% python3 -q
>>> import numpy as np
>>> np.set_printoptions(precision=2, suppress=True, linewidth=120, floatmode="fixed")
>>> sigma = 20 * 0.7 ** np.arange(3)
>>> rng = np.random.default_rng(76)
>>> A = rng.normal(size=(20, 3)) * rng.permutation(sigma)
>>> print(A)
[[-11.41  17.16  13.72]
 [ 10.14  10.52 -21.90]
 [ 12.58  14.05  19.46]
 [-31.19  -8.74   6.37]
 [  6.59  -7.38  17.37]
 [ -0.76  -1.35  -6.10]
 [ 29.48 -11.69  21.32]
 [ -6.21  -3.15  -4.41]
 [  7.56  -2.10 -10.74]
 [ 21.78   9.67  -5.38]
 [ -2.75  18.22  -3.86]
 [  8.82 -13.12  -7.22]
 [-21.44  -2.78   2.15]
 [ 23.13  -6.37  -2.74]
 [ 38.74   8.73   6.43]
 [ -2.92  -3.58 -10.88]
 [ 41.77   5.27 -11.66]
 [ -2.34   3.95 -13.02]
 [ 12.36  -9.23  -7.67]
 [-14.18 -16.15  -4.98]]
>>> cent = A[[3, 15]].astype(float)
>>> for _ in range(4):
...     idx = np.linalg.norm(A[:, None] - cent, axis=-1).argmin(axis=1)
...     cent = np.array([A[idx == j].mean(axis=0) for j in range(2)])
... 
>>> print(idx)
[0 1 1 0 1 1 1 0 1 1 1 1 0 1 1 1 1 1 1 0]
>>> print(cent)
[[-16.89  -2.73   2.57]
 [ 13.61   1.04  -2.44]]
>>> print(np.bincount(idx))
[ 5 15]
>>> print(cent[1] - cent[0])
[30.50  3.77 -5.01]
>>> print(np.abs(cent[1] - cent[0]).argmax())
0
>>> gram = np.cov(A, rowvar=False)
>>> print(np.median(A, axis=0))
[ 7.08 -2.44 -4.70]
>>> print(np.argwhere(np.triu(np.abs(np.corrcoef(A.T)) > 0.8, 1)))
[]
>>> print(np.linalg.eigvalsh(gram)[::-1])
[362.94 139.16 102.05]
>>> print(np.round(np.corrcoef(A.T), 2) + 0)
[[1.00 0.16 0.01]
 [0.16 1.00 0.00]
 [0.01 0.00 1.00]]
>>> hat = A @ np.linalg.solve(A.T @ A, A.T)
>>> print(np.round(np.linalg.eigvalsh(hat), 2) + 0)
[0.00 0.00 0.00 0.00 0.00 0.00 0.00 0.00 0.00 0.00 0.00 0.00 0.00 0.00 0.00 0.00 0.00 1.00 1.00 1.00]
>>> print(hat @ A[:, 0])
[-11.41  10.14  12.58 -31.19   6.59  -0.76  29.48  -6.21   7.56  21.78  -2.75   8.82 -21.44  23.13  38.74  -2.92  41.77
  -2.34  12.36 -14.18]
>>> K = np.load("data.npy")
>>> print(K)
[[ 2.90  0.97 -3.15]
 [-0.30 -1.44  0.04]
 [-0.78 -4.65  0.58]
 [ 2.22  0.11 -6.78]
 [ 0.66  0.40  5.09]
 [ 2.29  0.31  2.14]
 [ 0.99  7.90  1.94]
 [-0.32  3.76 10.94]
 [-2.65 -2.56  1.06]
 [-3.84 -3.45  2.92]
 [-1.17  1.40 -2.71]
 [-2.87  5.24  5.35]]
>>> Xs = (K - K.mean(axis=0)) / K.std(axis=0)
>>> print(Xs.std(axis=0))
[1.00 1.00 1.00]
>>> print(np.argwhere(np.abs(Xs) > 2))
[[6 1]
 [7 2]]
>>> beta = np.linalg.lstsq(np.delete(Xs, 0, axis=1), Xs[:, 0])[0]
>>> print(np.abs(beta).argmax())
1
>>> x0 = np.array([0, 3, 3])
>>> print(np.linalg.norm(K @ x0) <= np.linalg.norm(K, 2) * np.linalg.norm(x0) + 1e-9)
True
>>> print(K @ x0)
[ -6.54  -4.20 -12.21 -20.01  16.47   7.35  29.52  44.10  -4.50  -1.59  -3.93  31.77]
>>> print(K @ np.eye(3)[1])
[ 0.97 -1.44 -4.65  0.11  0.40  0.31  7.90  3.76 -2.56 -3.45  1.40  5.24]
>>> print((K @ x0).argmax())
7
>>> print(np.sign((K @ x0).round(6)))
[-1.00 -1.00 -1.00 -1.00  1.00  1.00  1.00  1.00 -1.00 -1.00 -1.00  1.00]
>>> J = np.load("sample6.npy")
>>> print(J)
[[ 0.65  0.63 -0.91]
 [-0.06 -0.51  0.99]
 [ 0.58  0.60 -0.93]
 [ 0.69  0.68 -0.94]
 [ 0.06 -0.13  0.71]
 [-0.06 -0.02 -0.08]
 [-0.06  0.22 -0.88]
 [-0.35 -0.12 -0.45]
 [ 0.35  0.37 -0.74]
 [ 0.18  0.06  0.24]
 [ 0.49  0.49 -0.83]
 [-0.49 -0.52  0.88]
 [-0.54 -0.82  1.00]
 [ 0.58  0.45 -0.51]
 [-0.54  0.04 -0.97]
 [-0.35 -0.32  0.56]
 [ 0.40  0.17  0.38]
 [-0.29 -0.54  0.98]
 [ 0.24 -0.24  0.97]]
>>> D = np.linalg.norm(J[:, None] - J[None], axis=-1)
>>> print(D.mean(axis=1).argmax())
12
>>> print(np.flatnonzero(D[12] < D.mean() / 2))
[ 1 11 12 17]
>>> print(np.unravel_index(D.round(6).argmax(), D.shape))
(np.int64(3), np.int64(12))
>>> print(D[12])
[2.68 0.57 2.64 2.74 0.96 1.43 2.20 1.62 2.29 1.37 2.48 0.33 0.00 2.27 2.15 0.69 1.50 0.38 0.97]
>>> print(D.shape)
(19, 19)
>>> print(D[12].round(6).argsort(kind="stable")[:4])
[12 11 17  1]
>>> arr = np.load("m.npy")
>>> print(arr)
[[3 0 0 0]
 [3 1 0 0]
 [4 2 3 0]
 [1 3 3 3]]
>>> x0 = np.array([-8, -5, 9])
>>> y = K @ x0
>>> print(np.round(np.linalg.pinv(K) @ K, 2) + 0)
[[1.00 0.00 0.00]
 [0.00 1.00 0.00]
 [0.00 0.00 1.00]]
>>> try:
...     np.linalg.solve(K, y)
... except np.linalg.LinAlgError as e:
...     print("failed:", e)
... 
failed: Last 2 dimensions of the array must be square
>>> y = y + 0.1 * rng.normal(size=12)
>>> print(y)
[-56.34  10.07  34.96 -79.23  38.55  -0.51 -30.06  82.23  43.51  74.13 -21.95  44.84]
>>> beta, *_ = np.linalg.lstsq(K, y)
>>> print(np.round(K.T @ (y - K @ beta), 2) + 0)
[0.00 0.00 0.00]
>>> print(np.poly(arr))
[  1.00 -10.00  36.00 -54.00  27.00]
>>> print(np.einsum("ij,ji->", arr, arr))
28
>>> print(round(float(np.linalg.det(arr.T)), 2))
27.0
>>> print(np.linalg.eigvals(arr))
[3.00 3.00 1.00 3.00]
>>> print(round(np.linalg.det(2 * arr), 2), round(float(np.linalg.det(arr)), 2))
432.0 27.0
>>> print(np.round(np.linalg.eigvals(arr).sum().real, 2))
10.0
>>> print(np.kron(np.eye(2, dtype=int), arr))
[[3 0 0 0 0 0 0 0]
 [3 1 0 0 0 0 0 0]
 [4 2 3 0 0 0 0 0]
 [1 3 3 3 0 0 0 0]
 [0 0 0 0 3 0 0 0]
 [0 0 0 0 3 1 0 0]
 [0 0 0 0 4 2 3 0]
 [0 0 0 0 1 3 3 3]]
>>> x0 = np.array([-5, 4, 5, 0])
>>> a = np.maximum(arr @ x0, 0)
>>> print(arr.T @ a)
[34 72 75 66]
>>> print(np.maximum(arr @ (3 * x0), 0))
[ 0  0  9 66]
>>> print(np.maximum(arr @ x0, 0) - np.maximum(-arr @ x0, 0))
[-15 -11   3  22]
>>> print(np.flatnonzero(a > 1e-9))
[2 3]
>>> print(a)
[ 0  0  3 22]
>>> A2 = arr / np.linalg.norm(arr, axis=1, keepdims=True)
>>> gram = A2 @ A2.T
>>> print(np.round(np.degrees(np.arccos(np.clip(gram[2, 0], -1, 1))), 2))
42.03
>>> print(np.linalg.norm(A2, axis=1))
[1.00 1.00 1.00 1.00]
>>> print((gram - 2 * np.eye(4)).round(6).argmax(axis=1))
[1 0 1 2]
>>> print(gram[2])
[0.74 0.82 1.00 0.67]
>>> print(gram)
[[1.00 0.95 0.74 0.19]
 [0.95 1.00 0.82 0.36]
 [0.74 0.82 1.00 0.67]
 [0.19 0.36 0.67 1.00]]
>>> X = np.load("w.npy")
>>> print(X)
[[ 1  0  0  0]
 [-3  1  0  0]
 [-2  1  1  0]
 [ 2  2  3  1]]
>>> Q, evecs = np.linalg.qr(X[:, :1])[0], np.linalg.qr(X[:, 1:])[0]
>>> sigma = np.linalg.svd(Q.T @ evecs, compute_uv=False)
>>> print(np.degrees(np.arccos(sigma.clip(0, 1))))
[13.63]
>>> print(round(float(np.linalg.norm(Q @ Q.T - evecs @ evecs.T, 2)), 2))
1.0
>>> M = np.loadtxt("layer10.csv", delimiter=",")
>>> print(M)
[[ 4.00  3.00  3.00]
 [ 0.00 -3.00  3.00]
 [ 0.00  1.00 -2.00]]
>>> print(M - M[0])
[[ 0.00  0.00  0.00]
 [-4.00 -6.00  0.00]
 [-4.00 -2.00 -5.00]]
>>> print(np.linalg.svd(M, compute_uv=False))
[5.86 4.74 0.43]
>>> print(M.shape)
(3, 3)
>>> print(np.abs(M).max())
4.0
>>> print(M.sum(axis=0))
[4.00 1.00 4.00]
>>> print(M.sum(axis=1))
[10.00  0.00 -1.00]
>>> M[:, 3]
Traceback (most recent call last):
  File "<python-input-88>", line 1, in <module>
    M[:, 3]
    ~^^^^^^
IndexError: index 3 is out of bounds for axis 1 with size 3
>>> feats = np.load("x.npy")
>>> print(feats)
[[24.55 13.85  5.53]
 [23.53 15.60  3.54]
 [25.24 14.87  4.36]
 [23.40 14.17  6.05]
 [25.47 14.68  4.88]
 [25.00 14.57  6.47]
 [25.09 14.41  4.62]
 [26.14 14.84  4.81]
 [25.80 16.42  5.96]
 [23.83 14.91  4.17]
 [25.40 16.41  6.24]
 [24.33 15.12  5.35]
 [24.73 12.11  6.62]
 [27.13 15.18  4.57]
 [24.74 13.74  4.81]
 [25.53 14.08  3.59]]
>>> W1 = np.array([[0, 2, 2, 2, 2, 1], [2, 2, 1, 0, 0, 1], [0, 2, 1, 1, 2, 0]])
>>> beta = np.array([3, 2, 0, 3, 0, 0])
>>> hid = np.maximum(J @ W1 + beta, 0)
>>> print((hid > 0).mean(axis=0))
[1.00 0.95 0.58 1.00 0.53 0.47]
>>> print(np.linalg.matrix_rank(hid))
6
>>> cent = np.array([[-2, 1, 5],
...     [-1, 2, 1],
...     [1, -3, 4],
...     [1, -4, -1],
...     [-5, -3, 5],
...     [-4, 0, 2]])
>>> print((hid @ cent).round(6).argmax(axis=1))
[2 2 2 2 2 2 2 2 2 2 2 2 2 2 2 2 2 2 2]
>>> print(W1 @ cent)
[[-12 -16  20]
 [ -9   3  18]
 [-10  -9  15]]
>>> left, sigma, VT = np.linalg.svd(feats)
>>> print(np.argmax(sigma[:-1] / (sigma[1:] + 1e-6)) + 1)
1
>>> print(sigma)
[117.81   4.02   3.40]
>>> A2 = left[:, :1] @ np.diag(sigma[:1]) @ VT[:1]
>>> print(round(float(np.linalg.norm(feats - A2, 2)), 2), np.round(sigma[1], 2))
4.02 4.02
>>> print(np.linalg.matrix_rank(feats, rtol=0.05))
1
>>> print(np.round(np.linalg.norm(feats - A2) / np.linalg.norm(feats), 2))
0.04
>>> print([round(float(x), 2) for x in np.linalg.svd(feats, compute_uv=False)[:3]])
[117.81, 4.02, 3.4]
>>> print(np.linalg.cond(feats) > 100)
False
>>> print(np.abs(np.linalg.svd(feats)[2][-1]))
[0.51 0.68 0.54]
>>> x0 = np.array([5, 8, 2])
>>> y = feats @ x0
>>> beta, lr = np.zeros(3), 1 / np.linalg.norm(feats, 2) ** 2
>>> for i in range(150):
...     beta -= lr * feats.T @ (feats @ beta - y)
...     if i % 50 == 0: print(i, round(np.linalg.norm(feats @ beta - y), 2))
... 
0 15.48
50 14.79
100 14.13
>>> print(round(np.linalg.cond(feats), 2))
34.68
>>> D = np.linalg.norm(feats[:, None] - feats[None], axis=-1)
>>> print(np.flatnonzero(D[4] < D.mean() / 2))
[2 4 6 7]
>>> print((D + 1e9 * np.eye(16)).round(6).argmin(axis=1))
[14  9  6  0  6  0  4  4 10  1  8  6  0  7  0  2]
>>> print(np.linalg.matrix_rank(D ** 2))
5
>>> print(D.shape)
(16, 16)
>>> mat = np.load("mat.npy")
>>> print(mat)
[[ 2.04 -1.27  1.24]
 [ 0.72  2.67  2.24]
 [ 1.62  4.95  5.47]
 [ 0.03 -1.09  2.95]
 [ 3.84  4.25  3.18]
 [-2.40 -3.66 -5.22]
 [-0.91 -2.06 -0.31]
 [-3.87  0.34  1.93]
 [-1.86  2.77  3.44]
 [-1.04  1.47 -0.81]
 [-0.27  1.27 -0.35]
 [-2.79  0.82 -1.06]
 [-1.51  2.86  0.47]
 [-5.45  4.91  1.96]
 [-1.51  0.77  2.34]
 [-2.74  2.08 -3.22]
 [ 2.89  2.81 -2.85]
 [ 5.35 -2.81 -4.26]
 [-2.66 -0.82 -2.07]
 [-3.33 -0.23 -1.45]]
>>> Xs = (mat - mat.mean(axis=0)) / mat.std(axis=0)
>>> print(np.argwhere(np.abs(Xs) > 2))
[[17  0]]
>>> beta = np.linalg.lstsq(np.delete(Xs, 2, axis=1), Xs[:, 2])[0]
>>> print(beta)
[0.05 0.59]
>>> print(round(1 - np.var(Xs[:, 2] - np.delete(Xs, 2, axis=1) @ beta), 2))
0.34
>>> print(np.abs(beta).argmax())
1
>>> gram = np.cov(mat, rowvar=False)
>>> print(np.argsort(-mat.std(axis=0).round(6), kind="stable"))
[2 0 1]
>>> print(np.round(np.corrcoef(mat[:, 2], mat[:, 1])[0, 1], 2))
0.58
>>> print(mat.std(axis=0))
[2.68 2.41 2.76]
>>> print(np.corrcoef(mat.T))
[[ 1.00 -0.03  0.03]
 [-0.03  1.00  0.58]
 [ 0.03  0.58  1.00]]
>>> print(np.polyfit(mat[:, 2], mat[:, 1], 1))
[0.51 0.91]
>>> print(gram)
[[ 7.54 -0.23  0.20]
 [-0.23  6.11  4.09]
 [ 0.20  4.09  8.00]]
